$ python3 -q
>>> import numpy as np
>>> np.set_printoptions(suppress=True, linewidth=160)
>>> X = np.load("data.npy")
>>> X
array([[-0.6,  2.3, -0.6,  0.3],
       [-0.9,  1. , -1.6,  3.7],
       [-1.6,  0. ,  1. , -2.1],
       [-0.7,  1.7,  0.1, -0.8],
       [-0.1,  1.3, -0.2, -1.3],
       [-0.7, -1.5, -1.3,  0.8],
       [-0.3, -0.3,  0.2,  1.4],
       [ 1.1,  2. , -0.9,  0.9],
       [-1.5,  1. , -0.6, -1.1],
       [-0.6,  0.3,  0.7, -2.2],
       [ 0. , -0.3,  1.8, -0.8],
       [-1.9,  1.1, -1.4, -2. ],
       [-0.4, -0.6,  3. , -1.2],
       [-0.7, -1.3, -2.6, -0.2],
       [ 0.2,  1. , -0.7,  1. ],
       [-1.7,  0.5,  0.4,  1.5],
       [-0.4,  0.2, -0.5, -0.9],
       [-1.5, -0.3, -0.6, -0.7],
       [-0.1,  0.2,  0.3, -1. ],
       [-0.5, -0.6, -1.2, -0.6],
       [ 0. , -0.4, -2.3,  1.5],
       [ 7. ,  2. ,  0. , -6. ],
       [ 1.9,  0.5,  0.5, -0.3],
       [ 1.2,  0.3,  1.4,  0.5],
       [ 1.1, -0.1, -0.9,  1.4],
       [ 1.3, -1.1, -2.2, -2.1]])
>>> x = np.array([0, 3, 3, 3])
>>> target = X @ x
>>> np.round(np.linalg.solve(X.T @ X, X.T @ target), 2) + 0
array([0., 3., 3., 3.])
>>> rng = np.random.default_rng(57512)
>>> target = target + 0.02 * rng.normal(size=26)
>>> target.round(2)
array([  6.  ,   9.31,  -3.3 ,   2.95,  -0.59,  -5.98,   3.94,   5.98,  -2.07,  -3.58,   2.08,  -6.89,   3.56, -12.3 ,   3.9 ,   7.19,  -3.6 ,  -4.83,  -1.48,
        -7.23,  -3.6 , -11.99,   2.06,   6.6 ,   1.18, -16.19])
>>> beta, *_ = np.linalg.lstsq(X, target)
>>> np.round(np.linalg.norm(target - X @ beta), 2)
np.float64(0.11)
>>> np.round(X.T @ (target - X @ beta), 2) + 0
array([0., 0., 0., 0.])
